$ python3 -q
>>> import numpy as np
>>> np.set_printoptions(precision=2, suppress=True, linewidth=200, legacy="1.25")
>>> A2 = np.array([[1, 6, 7, 9, -4],
...     [0, 9, 0, -8, 5],
...     [0, 8, -4, 5, 7],
...     [-1, -1, 4, 8, 1],
...     [3, 1, 0, 7, -7]])
>>> A2[-1] = A2[0]
>>> m1 = A2 + 0.1 * np.eye(5)
>>> print(m1)
[[ 1.1  6.   7.   9.  -4. ]
 [ 0.   9.1  0.  -8.   5. ]
 [ 0.   8.  -3.9  5.   7. ]
 [-1.  -1.   4.   8.1  1. ]
 [ 1.   6.   7.   9.  -3.9]]
>>> O = m1.astype(float).copy()
>>> for j in range(5):
...     O[:, j] -= O[:, :j] @ (O[:, :j].T @ O[:, j])
...     O[:, j] /= np.linalg.norm(O[:, j])
... 
>>> print(np.round(O.T @ O, 2) + 0)
[[1. 0. 0. 0. 0.]
 [0. 1. 0. 0. 0.]
 [0. 0. 1. 0. 0.]
 [0. 0. 0. 1. 0.]
 [0. 0. 0. 0. 1.]]
>>> rng = np.random.default_rng(7725)
>>> A2 = m1 + rng.integers(-2, 3, (5, 4)) @ rng.integers(-2, 3, (4, 5))
>>> print(A2)
[[  0.1  10.   12.    9.    0. ]
 [  3.   14.1  -6.  -13.    5. ]
 [  1.   11.    4.1   8.   13. ]
 [ -3.   -3.   -4.   12.1   3. ]
 [ -3.    6.    3.   15.    2.1]]
>>> print(np.round(np.linalg.svd(A2 - m1, compute_uv=False), 2) + 0)
[14.86 12.93  8.62  2.41  0.  ]
>>> W0 = np.load("sample11.npy")
>>> print(W0)
[[ 1  2  0  0 -2  0 -3  1 -2]
 [ 3 -2  2  0  2 -2 -3  2 -2]
 [ 2 -3  2 -2  3  2  3 -3  3]
 [ 3 -2  2  0  2 -2 -3  2 -2]
 [ 0 -2 -2  2 -2 -2  3  3  1]
 [ 1  3 -1 -1 -3  2  3  2  0]]
>>> A2 = np.array([[-1, 1, -5],
...     [0, 5, -5],
...     [4, -5, 3],
...     [5, 3, -2],
...     [2, 3, 3],
...     [3, 1, 4],
...     [3, 0, -5],
...     [-3, -3, 4],
...     [-1, -3, 1]])
>>> print(W0 @ A2)
[[-15   8  -4]
 [-10 -13  20]
 [ 23 -18   8]
 [-10 -13  20]
 [ -9 -14 -16]
 [ -7   5 -29]]
>>> A2 @ W0
Traceback (most recent call last):
  File "<python-input-17>", line 1, in <module>
    A2 @ W0
    ~~~^~~~
ValueError: matmul: Input operand 1 has a mismatch in its core dimension 0, with gufunc signature (n?,k),(k,m?)->(n?,m?) (size 6 is different from 3)
>>> print(np.linalg.matrix_rank(np.vstack([W0, A2.T])))
8
>>> print(np.einsum("ik,kj->ji", W0, A2))
[[-15 -10  23 -10  -9  -7]
 [  8 -13 -18 -13 -14   5]
 [ -4  20   8  20 -16 -29]]
>>> t = np.radians(15)
>>> R = np.eye(9)
>>> R[5, 5] = R[2, 2] = np.cos(t)
>>> R[5, 2], R[2, 5] = -np.sin(t), np.sin(t)
>>> print(R)
[[ 1.    0.    0.    0.    0.    0.    0.    0.    0.  ]
 [ 0.    1.    0.    0.    0.    0.    0.    0.    0.  ]
 [ 0.    0.    0.97  0.    0.    0.26  0.    0.    0.  ]
 [ 0.    0.    0.    1.    0.    0.    0.    0.    0.  ]
 [ 0.    0.    0.    0.    1.    0.    0.    0.    0.  ]
 [ 0.    0.   -0.26  0.    0.    0.97  0.    0.    0.  ]
 [ 0.    0.    0.    0.    0.    0.    1.    0.    0.  ]
 [ 0.    0.    0.    0.    0.    0.    0.    1.    0.  ]
 [ 0.    0.    0.    0.    0.    0.    0.    0.    1.  ]]
>>> A2 = W0 @ R.T
>>> print(round(float(np.linalg.det(R)), 2), np.round(np.trace(R), 2))
1.0 8.93
>>> print(np.abs(A2 - W0).max(axis=0))
[0.   0.   0.59 0.   0.   0.59 0.   0.   0.  ]
>>> print(np.allclose(np.linalg.norm(W0, axis=1), np.linalg.norm(A2, axis=1)))
True
>>> J = np.array([[-1, 0, 0, 0, 0, 0],
...     [0, 0, 0, 0, 0, 0],
...     [0, 0, -2, 0, 0, 0],
...     [0, 0, 0, 2, 0, 0],
...     [0, 0, 0, 0, 0, 0],
...     [0, 0, 0, 0, 0, 2]])
>>> blk = np.stack([J, -3 * J, J[::-1]])
>>> print(np.linalg.matrix_rank(blk))
[4 4 4]
>>> print(np.linalg.det(blk))
[0. 0. 0.]
>>> O, _ = np.linalg.qr(np.array([[0.0, 0.3, 0.2, -0.9, 0.3, -0.1, -0.4],
...     [-0.4, -1.5, -0.7, -1.2, -0.9, 0.0, -1.8],
...     [0.1, -0.5, -2.1, 0.9, 0.3, -0.9, -0.9],
...     [1.9, 1.3, -0.3, 1.4, 1.2, -1.2, 0.5],
...     [-0.7, -0.3, -1.1, 0.6, 0.5, -1.2, -1.5],
...     [0.1, -0.4, -1.0, -2.4, 0.8, -0.9, 0.5],
...     [-0.6, 0.2, 0.9, -0.6, 1.0, -0.7, 0.8]]))
>>> K = -2 * O
>>> print(K)
[[-0.   -0.38  0.14 -0.83 -0.61 -0.7  -1.51]
 [-0.37  1.55 -0.64  0.11  0.61 -0.69 -0.43]
 [ 0.09  0.71  1.34  0.4   0.13  0.96 -0.78]
 [ 1.76 -0.05  0.18  0.06  0.74 -0.55 -0.05]
 [-0.65 -0.2   1.25  0.24  0.3  -1.26  0.49]
 [ 0.09  0.59  0.42 -1.71  0.07  0.24  0.7 ]
 [-0.56 -0.75 -0.15 -0.38  1.61  0.4  -0.45]]
>>> t = np.radians(135)
>>> R = np.eye(7)
>>> R[6, 6] = R[3, 3] = np.cos(t)
>>> R[6, 3], R[3, 6] = -np.sin(t), np.sin(t)
>>> print(R)
[[ 1.    0.    0.    0.    0.    0.    0.  ]
 [ 0.    1.    0.    0.    0.    0.    0.  ]
 [ 0.    0.    1.    0.    0.    0.    0.  ]
 [ 0.    0.    0.   -0.71  0.    0.    0.71]
 [ 0.    0.    0.    0.    1.    0.    0.  ]
 [ 0.    0.    0.    0.    0.    1.    0.  ]
 [ 0.    0.    0.   -0.71  0.    0.   -0.71]]
>>> A2 = K @ R.T
>>> print(np.linalg.svd(K, compute_uv=False), np.linalg.svd(A2, compute_uv=False))
[2. 2. 2. 2. 2. 2. 2.] [2. 2. 2. 2. 2. 2. 2.]
>>> print(np.abs(A2 - K).max(axis=0))
[0.   0.   0.   3.41 0.   0.   3.17]
>>> x = np.array([7, 5, 3, 8, 7, 7, 0])
>>> print(np.linalg.norm(K @ x) <= np.linalg.norm(K, 2) * np.linalg.norm(x) + 1e-9)
True
>>> print((K @ x).argmax())
2
>>> print(np.einsum("ij,j->i", K, x))
[-17.3    3.52  19.05  14.45  -6.61  -6.67   2.92]
>>> print(np.sort(np.abs(np.linalg.eigvals(K))))
[2. 2. 2. 2. 2. 2. 2.]
>>> print(np.round((K - K.T) / 2, 2) + 0)
[[ 0.    0.    0.02 -1.3   0.02 -0.4  -0.48]
 [ 0.    0.   -0.68  0.08  0.41 -0.64  0.16]
 [-0.02  0.68  0.    0.11 -0.56  0.27 -0.31]
 [ 1.3  -0.08 -0.11  0.    0.25  0.58  0.17]
 [-0.02 -0.41  0.56 -0.25  0.   -0.67 -0.56]
 [ 0.4   0.64 -0.27 -0.58  0.67  0.    0.15]
 [ 0.48 -0.16  0.31 -0.17  0.56 -0.15  0.  ]]
>>> print(round(np.trace(K), 2))
3.04
>>> print(np.allclose(K, K.T))
False
>>> arr = np.loadtxt("a.csv", delimiter=",")
>>> print(arr)
[[ 2.  0.  0.  0.  0.  0.]
 [ 4. -2.  0.  0.  0.  0.]
 [ 4. -3.  0.  0.  0.  0.]
 [ 0.  0.  2.  0.  0.  0.]
 [ 0.  0.  4. -2.  0.  0.]
 [ 0.  0.  4. -3.  0.  0.]
 [ 0.  0.  0.  0.  2.  0.]
 [ 0.  0.  0.  0.  4. -2.]
 [ 0.  0.  0.  0.  4. -3.]]
>>> U, sigma, VT = np.linalg.svd(arr, full_matrices=False)
>>> print(np.round(U.T @ arr @ VT.T, 2) + 0)
[[6.9 0.  0.  0.  0.  0. ]
 [0.  6.9 0.  0.  0.  0. ]
 [0.  0.  6.9 0.  0.  0. ]
 [0.  0.  0.  1.2 0.  0. ]
 [0.  0.  0.  0.  1.2 0. ]
 [0.  0.  0.  0.  0.  1.2]]
>>> print(np.round(VT @ VT.T, 2) + 0)
[[1. 0. 0. 0. 0. 0.]
 [0. 1. 0. 0. 0. 0.]
 [0. 0. 1. 0. 0. 0.]
 [0. 0. 0. 1. 0. 0.]
 [0. 0. 0. 0. 1. 0.]
 [0. 0. 0. 0. 0. 1.]]
>>> print(U.shape, sigma.shape, VT.shape)
(9, 6) (6,) (6, 6)
>>> A2 = arr + rng.integers(-2, 3, (9, 3)) @ rng.integers(-2, 3, (3, 6))
>>> print(A2)
[[ 4.  4.  0.  1. -2.  0.]
 [ 6.  0. -2.  0. -1. -1.]
 [ 3. -4. -2.  0.  1. -1.]
 [-2. -4.  2. -1.  2.  0.]
 [ 7.  5.  4. -3. -4.  0.]
 [ 5.  3.  6. -4. -3.  1.]
 [-2. -6. -2. -2.  5. -1.]
 [ 2.  4.  0.  1.  2. -2.]
 [-1. -1. -2.  0.  5. -4.]]
>>> print(A2 - arr)
[[ 2.  4.  0.  1. -2.  0.]
 [ 2.  2. -2.  0. -1. -1.]
 [-1. -1. -2.  0.  1. -1.]
 [-2. -4.  0. -1.  2.  0.]
 [ 7.  5.  0. -1. -4.  0.]
 [ 5.  3.  2. -1. -3.  1.]
 [-2. -6. -2. -2.  3. -1.]
 [ 2.  4.  0.  1. -2.  0.]
 [-1. -1. -2.  0.  1. -1.]]
>>> print(np.abs(A2 - arr).sum(axis=1))
[ 9.  8.  6.  9. 17. 15. 16.  9.  6.]
>>> labels = rng.permutation(5)
>>> print(labels)
[1 0 3 2 4]
>>> A2 = m1[labels][:, labels]
>>> print(round(np.linalg.det(A2), 2), round(np.linalg.det(m1[labels]), 2))
515.7 515.7
>>> print(A2)
[[ 9.1  0.  -8.   0.   5. ]
 [ 6.   1.1  9.   7.  -4. ]
 [-1.  -1.   8.1  4.   1. ]
 [ 8.   0.   5.  -3.9  7. ]
 [ 6.   1.   9.   7.  -3.9]]
>>> A2 = np.linalg.inv(m1)
>>> print(round(float(np.linalg.slogdet(m1)[0]), 2))
1.0
>>> print(np.round(np.linalg.det(m1) * np.linalg.det(A2), 2))
1.0
>>> print(np.round(np.linalg.inv(A2), 2) + 0)
[[ 1.1  6.   7.   9.  -4. ]
 [ 0.   9.1  0.  -8.   5. ]
 [ 0.   8.  -3.9  5.   7. ]
 [-1.  -1.   4.   8.1  1. ]
 [ 1.   6.   7.   9.  -3.9]]
>>> print((np.abs(A2) > 1e-9).astype(int))
[[1 1 1 1 1]
 [1 1 1 1 1]
 [1 1 1 1 1]
 [1 1 1 1 1]
 [1 1 1 1 1]]
>>> print(np.allclose(A2, m1.T))
False
>>> print(np.round(m1 @ A2, 2) + 0)
[[1. 0. 0. 0. 0.]
 [0. 1. 0. 0. 0.]
 [0. 0. 1. 0. 0.]
 [0. 0. 0. 1. 0.]
 [0. 0. 0. 0. 1.]]
>>> print(A2.round(2) + 0)
[[ 13.81   0.11   0.01   0.25 -13.95]
 [ -2.2    0.     0.04  -0.13   2.29]
 [  2.19   0.12  -0.09   0.2   -2.21]
 [ -0.12  -0.06   0.05   0.01   0.14]
 [  3.81   0.11   0.01   0.25  -3.95]]
>>> A2 = np.c_[arr[:, :4] @ np.array([[2, 6, 7, 5], [2, 1, 0, 0], [2, 4, 0, 4], [4, 4, 7, 7]]), np.array([2, 0, 2, 2, 0, 1, 2, 0, 2])]
>>> print(A2)
[[  4.  12.  14.  10.   2.]
 [  4.  22.  28.  20.   0.]
 [  2.  21.  28.  20.   2.]
 [  4.   8.   0.   8.   2.]
 [  0.   8. -14.   2.   0.]
 [ -4.   4. -21.  -5.   1.]
 [  0.   0.   0.   0.   2.]
 [  0.   0.   0.   0.   0.]
 [  0.   0.   0.   0.   2.]]
>>> print(np.round(np.linalg.norm(A2 - arr @ np.linalg.lstsq(arr, A2)[0], axis=0), 2) + 0)
[0.   0.   0.   0.   3.11]
>>> print(np.round(np.linalg.lstsq(arr, A2[:, 0])[0], 2) + 0)
[2. 2. 2. 4. 0. 0.]
>>> print(np.linalg.norm(np.linalg.qr(arr)[0].T @ A2, axis=0) ** 2 / ((A2 ** 2).sum(axis=0) + 1e-12))
[1.   1.   1.   1.   0.54]
